>>> import numpy as np
>>> np.set_printoptions(precision=1, suppress=True, linewidth=140, floatmode="fixed")
>>> K = np.load("run15.npy")
>>> K
array([[1, 0, 2, 0],
       [0, 3, 0, 1],
       [0, 3, 0, 1],
       [3, 3, 1, 0],
       [2, 1, 2, 1]])
>>> K.ravel(order="F")
array([1, 0, 0, 3, 2, 0, 3, 3, 3, 1, 2, 0, 0, 1, 2, 0, 1, 1, 0, 1])
>>> K.reshape(-1, 2)
array([[1, 0],
       [2, 0],
       [0, 3],
       [0, 1],
       [0, 3],
       [0, 1],
       [3, 3],
       [1, 0],
       [2, 1],
       [2, 1]])
>>> K.reshape(2, -1)
array([[1, 0, 2, 0, 0, 3, 0, 1, 0, 3],
       [0, 1, 3, 3, 1, 0, 2, 1, 2, 1]])
>>> T = K.reshape(5, 2, -1)
>>> np.swapaxes(T, 1, 2)[4]
array([[2, 2],
       [1, 1]])
>>> T.shape
(5, 2, 2)
>>> Uu, s, vt = np.linalg.svd(K, full_matrices=False)
>>> s / s[0]
array([1.0, 0.6, 0.3, 0.1])
>>> Uu.shape, s.shape, vt.shape
((5, 4), (4,), (4, 4))
>>> np.abs(vt[0])
array([0.5, 0.8, 0.3, 0.2])
>>> np.round(vt @ vt.T, 1) + 0
array([[1.0, 0.0, 0.0, 0.0],
       [0.0, 1.0, 0.0, 0.0],
       [0.0, 0.0, 1.0, 0.0],
       [0.0, 0.0, 0.0, 1.0]])
>>> np.round(np.sqrt((s ** 2).sum()), 1), round(float(np.linalg.norm(K)), 1)
(np.float64(7.3), 7.3)
>>> np.abs(Uu[:, 0]).round(6).argmax()
np.int64(3)
>>> np.round(Uu.T @ Uu, 1) + 0
array([[1.0, 0.0, 0.0, 0.0],
       [0.0, 1.0, 0.0, 0.0],
       [0.0, 0.0, 1.0, 0.0],
       [0.0, 0.0, 0.0, 1.0]])
>>> x = np.array([-1, 3, 1, -1])
>>> K @ np.eye(4)[3]
array([0.0, 1.0, 1.0, 0.0, 1.0])
>>> np.sign((K @ x).round(6))
array([1, 1, 1, 1, 1])
>>> K @ np.ones(4)
array([3.0, 4.0, 4.0, 7.0, 6.0])
>>> K @ (2 * x)
array([ 2, 16, 16, 14,  4])
>>> X = np.load("x.npy")
>>> X
array([[-3,  0,  0,  0,  0],
       [ 0,  0,  0,  0,  0],
       [ 0,  0, -2,  0,  0],
       [ 0,  0,  0,  3,  0],
       [ 0,  0,  0,  0, -1]])
>>> evals, V = np.linalg.eigh(X)
>>> x = np.array([4, -4, -1, 5, -4])
>>> np.linalg.eigvalsh(X[1:, 1:])
array([-2.0, -1.0,  0.0,  3.0])
>>> x @ X @ x
np.int64(9)
>>> round(float(x @ X @ x / (x @ x)), 1), evals[0], evals[-1]
(0.1, np.float64(-3.0), np.float64(3.0))
>>> V * np.abs(evals) @ V.T
array([[3.0, 0.0, 0.0, 0.0, 0.0],
       [0.0, 0.0, 0.0, 0.0, 0.0],
       [0.0, 0.0, 2.0, 0.0, 0.0],
       [0.0, 0.0, 0.0, 3.0, 0.0],
       [0.0, 0.0, 0.0, 0.0, 1.0]])
>>> V * np.maximum(evals, 0) @ V.T
array([[0.0, 0.0, 0.0, 0.0, 0.0],
       [0.0, 0.0, 0.0, 0.0, 0.0],
       [0.0, 0.0, 0.0, 0.0, 0.0],
       [0.0, 0.0, 0.0, 3.0, 0.0],
       [0.0, 0.0, 0.0, 0.0, 0.0]])
>>> (np.sign(V[:, -1].round(6)) == np.sign(V[0, -1].round(6))).astype(int)
array([1, 1, 1, 0, 1])
>>> np.abs(X).sum(axis=1).max(), np.abs(evals).max()
(np.int64(3), np.float64(3.0))
>>> proj = np.triu(np.array([[2, 5, 4, 2, 5],
...     [4, 1, 4, 0, 1],
...     [2, 0, 0, 0, 1],
...     [1, 3, 4, 4, 1],
...     [0, 3, 2, 5, 5]]), 1) + np.eye(5)
>>> A2 = proj @ X @ np.linalg.inv(proj)
>>> round(np.linalg.det(A2), 1)
np.float64(0.0)
>>> proj @ X - X @ proj
array([[ 0.0, 15.0,  4.0, 12.0, 10.0],
       [ 0.0,  0.0, -8.0,  0.0, -1.0],
       [ 0.0,  0.0,  0.0,  0.0,  1.0],
       [ 0.0,  0.0,  0.0,  0.0, -4.0],
       [ 0.0,  0.0,  0.0,  0.0,  0.0]])
>>> M = np.load("w.npy")
>>> M
array([[-28, -28, -24],
       [-35, -35, -30]])
>>> Uu, s, vt = np.linalg.svd(M)
>>> np.argmax(s[:-1] / (s[1:] + 1e-6)) + 1
np.int64(1)
>>> A2 = Uu[:, :1] @ np.diag(s[:1]) @ vt[:1]
>>> A2
array([[-28.0, -28.0, -24.0],
       [-35.0, -35.0, -30.0]])
>>> np.linalg.matrix_rank(A2)
np.int64(1)
>>> np.round(np.linalg.norm(M - A2, 2), 1), round(s[1], 1)
(np.float64(0.0), np.float64(0.0))
>>> A2 = np.array([[0, 0, 2, 2], [0, 3, 1, 2], [1, 0, 2, 1], [3, 0, 0, 1], [3, 2, 2, 2]])
>>> m1 = A2.T @ A2
>>> m1
array([[19,  6,  8, 10],
       [ 6, 13,  7, 10],
       [ 8,  7, 13, 12],
       [10, 10, 12, 14]])
>>> rng = np.random.default_rng(427530)
>>> idx = rng.permutation(4)
>>> A2 = m1[:, idx] * rng.choice([-1, 1], 4)
>>> A2
array([[-10,   8,  19,   6],
       [-10,   7,   6,  13],
       [-12,  13,   8,   7],
       [-14,  12,  10,  10]])
>>> Uu, _, vt = np.linalg.svd(m1.T @ A2)
>>> np.round(Uu @ vt, 1) + 0
array([[ 0.0,  0.0,  1.0,  0.0],
       [ 0.0,  0.0,  0.0,  1.0],
       [ 0.0,  1.0,  0.0,  0.0],
       [-1.0,  0.0,  0.0,  0.0]])
>>> idx
array([3, 2, 0, 1])
>>> np.kron(np.eye(2, dtype=int), m1)
array([[19,  6,  8, 10,  0,  0,  0,  0],
       [ 6, 13,  7, 10,  0,  0,  0,  0],
       [ 8,  7, 13, 12,  0,  0,  0,  0],
       [10, 10, 12, 14,  0,  0,  0,  0],
       [ 0,  0,  0,  0, 19,  6,  8, 10],
       [ 0,  0,  0,  0,  6, 13,  7, 10],
       [ 0,  0,  0,  0,  8,  7, 13, 12],
       [ 0,  0,  0,  0, 10, 10, 12, 14]])
>>> np.einsum("ii->", m1)
np.int64(59)
>>> round(float(np.linalg.det(m1[::-1])), 1)
2124.0
>>> np.poly(m1)
array([    1.0,   -59.0,   800.0, -3240.0,  2124.0])
>>> round(float(np.linalg.eigvals(m1).sum().real), 1)
59.0
>>> np.round(np.linalg.det(2 * m1), 1), np.round(np.linalg.det(m1), 1)
(np.float64(33984.0), np.float64(2124.0))
>>> np.linalg.eigvals(m1)
array([41.6, 10.6,  0.8,  6.0])
>>> A2 = np.linalg.inv(m1)
>>> np.allclose(A2, m1.T)
False
>>> round(np.linalg.det(m1) * np.linalg.det(A2), 1)
np.float64(1.0)
>>> np.linalg.inv(A2)
array([[19.0,  6.0,  8.0, 10.0],
       [ 6.0, 13.0,  7.0, 10.0],
       [ 8.0,  7.0, 13.0, 12.0],
       [10.0, 10.0, 12.0, 14.0]])
>>> (np.abs(A2) > 1e-9).astype(int)
array([[1, 1, 1, 1],
       [1, 1, 1, 1],
       [1, 1, 1, 1],
       [1, 1, 1, 1]])
>>> np.round(m1 @ A2, 1) + 0
array([[1.0, 0.0, 0.0, 0.0],
       [0.0, 1.0, 0.0, 0.0],
       [0.0, 0.0, 1.0, 0.0],
       [0.0, 0.0, 0.0, 1.0]])
>>> A2.round(1) + 0
array([[ 0.1,  0.0,  0.0, -0.1],
       [ 0.0,  0.2,  0.1, -0.3],
       [ 0.0,  0.1,  0.4, -0.5],
       [-0.1, -0.3, -0.5,  0.8]])
>>> np.linalg.det(m1) * A2
array([[  188.0,    56.0,    72.0,  -236.0],
       [   56.0,   446.0,   270.0,  -590.0],
       [   72.0,   270.0,   954.0, -1062.0],
       [ -236.0,  -590.0, -1062.0,  1652.0]])
>>> Q, V = np.linalg.qr(m1[:, :2])[0], np.linalg.qr(m1[:, 2:])[0]
>>> s = np.linalg.svd(Q.T @ V, compute_uv=False)
>>> np.degrees(np.arccos(s.clip(0, 1)))
array([ 6.0, 81.6])
>>> (s > 0.9).sum()
np.int64(1)
>>> W0 = np.load("out17.npy")
>>> W0
array([[ -0.4, -14.3,  24.2, -18.7],
       [ 23.6,   1.8, -37.5,  27.0],
       [ -1.6,   6.1,  -9.2,  22.3],
       [ 21.8,  -0.3, -12.8,   1.7],
       [-16.9, -12.3, -18.1, -14.5],
       [ -9.4,  -8.2,   2.0, -41.3],
       [  1.7, -22.8,  17.4, -21.2],
       [-10.4,  12.7,  -5.3,  -6.0],
       [-20.4,   5.4,  14.8,   9.7],
       [-47.6,  -6.6,  -7.8,  13.8],
       [-15.1,  19.5,  19.0,  12.8],
       [-14.9,  -4.8,  16.5,   4.7],
       [-11.0, -27.0, -21.0,  22.6],
       [ 12.1,   3.6,  37.2,   2.7],
       [ 17.0,  12.7,  38.0,  -4.9],
       [ -3.3,   8.1, -11.1,  -1.4],
       [ -1.1, -12.9,   1.8,  15.4],
       [ -0.9, -45.9, -22.4, -15.1],
       [  2.5,   1.2, -32.4,  13.1],
       [  8.7,  -0.1,  21.1, -14.1],
       [ -1.6,  17.5,  -6.9,  11.5]])
>>> np.flatnonzero(np.linalg.matrix_power((X != 0) + (X.T != 0) + np.eye(5), 5)[4])
array([4])
>>> (np.linalg.matrix_power((X != 0) + (X.T != 0) + np.eye(5), 5) > 0).astype(int)
array([[1, 0, 0, 0, 0],
       [0, 1, 0, 0, 0],
       [0, 0, 1, 0, 0],
       [0, 0, 0, 1, 0],
       [0, 0, 0, 0, 1]])
>>> A2 = np.c_[W0[:, :2] @ np.array([[6, 8], [2, -3]]), np.array([-1, 0, -1, 0, -2, 3, -1, 0, -2, 3, 3, 2, -2, 3, 1, -3, 2, 3, 1, 1, -1])]
>>> A2
array([[ -31.0,   39.7,   -1.0],
       [ 145.2,  183.4,    0.0],
       [   2.6,  -31.1,   -1.0],
       [ 130.2,  175.3,    0.0],
       [-126.0,  -98.3,   -2.0],
       [ -72.8,  -50.6,    3.0],
       [ -35.4,   82.0,   -1.0],
       [ -37.0, -121.3,    0.0],
       [-111.6, -179.4,   -2.0],
       [-298.8, -361.0,    3.0],
       [ -51.6, -179.3,    3.0],
       [ -99.0, -104.8,    2.0],
       [-120.0,   -7.0,   -2.0],
       [  79.8,   86.0,    3.0],
       [ 127.4,   97.9,    1.0],
       [  -3.6,  -50.7,   -3.0],
       [ -32.4,   29.9,    2.0],
       [ -97.2,  130.5,    3.0],
       [  17.4,   16.4,    1.0],
       [  52.0,   69.9,    1.0],
       [  25.4,  -65.3,   -1.0]])
>>> np.linalg.norm(np.linalg.qr(W0)[0].T @ A2, axis=0) ** 2 / ((A2 ** 2).sum(axis=0) + 1e-12)
array([1.0, 1.0, 0.1])
>>> np.linalg.matrix_rank(np.c_[W0, A2])
np.int64(5)
>>> np.round(np.linalg.lstsq(W0, A2[:, 0])[0], 1) + 0
array([6.0, 2.0, 0.0, 0.0])
